% ipython --no-banner

In [1]: import numpy as np

In [2]: np.set_printoptions(precision=1, suppress=True, linewidth=120)

In [3]: K = np.array([[1.9, 1.3, 1.1],
   ...:     [-1.3, -1.0, -0.8],
   ...:     [-4.7, -3.1, -3.1],
   ...:     [2.1, 1.6, 1.6],
   ...:     [-4.9, -3.4, -3.5],
   ...:     [1.6, 1.2, 1.0],
   ...:     [0.0, -0.1, 0.0],
   ...:     [-4.5, -2.9, -3.1],
   ...:     [0.4, 0.3, 0.3],
   ...:     [0.3, 0.1, 0.3],
   ...:     [-4.2, -2.8, -2.6],
   ...:     [-2.7, -1.8, -1.8],
   ...:     [1.7, 1.1, 1.1],
   ...:     [0.5, 0.5, 0.4],
   ...:     [0.7, 0.5, 0.8],
   ...:     [-0.4, -0.3, -0.3],
   ...:     [-6.9, -4.7, -4.7],
   ...:     [-1.1, -0.9, -0.8],
   ...:     [0.4, 0.4, 0.4]])

In [4]: K
Out[4]: 
array([[ 1.9,  1.3,  1.1],
       [-1.3, -1. , -0.8],
       [-4.7, -3.1, -3.1],
       [ 2.1,  1.6,  1.6],
       [-4.9, -3.4, -3.5],
       [ 1.6,  1.2,  1. ],
       [ 0. , -0.1,  0. ],
       [-4.5, -2.9, -3.1],
       [ 0.4,  0.3,  0.3],
       [ 0.3,  0.1,  0.3],
       [-4.2, -2.8, -2.6],
       [-2.7, -1.8, -1.8],
       [ 1.7,  1.1,  1.1],
       [ 0.5,  0.5,  0.4],
       [ 0.7,  0.5,  0.8],
       [-0.4, -0.3, -0.3],
       [-6.9, -4.7, -4.7],
       [-1.1, -0.9, -0.8],
       [ 0.4,  0.4,  0.4]])

In [5]: W2 = K[[18, 2]].astype(float)

In [6]: for _ in range(4):
   ...:     idx = np.linalg.norm(K[:, None] - W2, axis=-1).argmin(axis=1)
   ...:     W2 = np.array([K[idx == j].mean(axis=0) for j in range(2)])
   ...: 

In [7]: idx
Out[7]: array([0, 0, 1, 0, 1, 0, 0, 1, 0, 0, 1, 1, 0, 0, 0, 0, 1, 0, 0])

In [8]: W2
Out[8]: 
array([[ 0.5,  0.4,  0.4],
       [-4.6, -3.1, -3.1]])

In [9]: W2[1] - W2[0]
Out[9]: array([-5.2, -3.5, -3.5])

In [10]: np.bincount(idx)
Out[10]: array([13,  6])

In [11]: Ac = K - K.mean(axis=0)

In [12]: vecs = np.linalg.svd(Ac)[2][:1]

In [13]: A2 = Ac - Ac @ vecs.T @ vecs

In [14]: np.round(np.linalg.norm(A2) / np.linalg.norm(Ac), 1)
Out[14]: np.float64(0.0)

In [15]: (Ac @ vecs.T).std(axis=0)
Out[15]: array([3.7])

In [16]: print(np.cov(Ac @ vecs.T, rowvar=False))
14.276200231619004
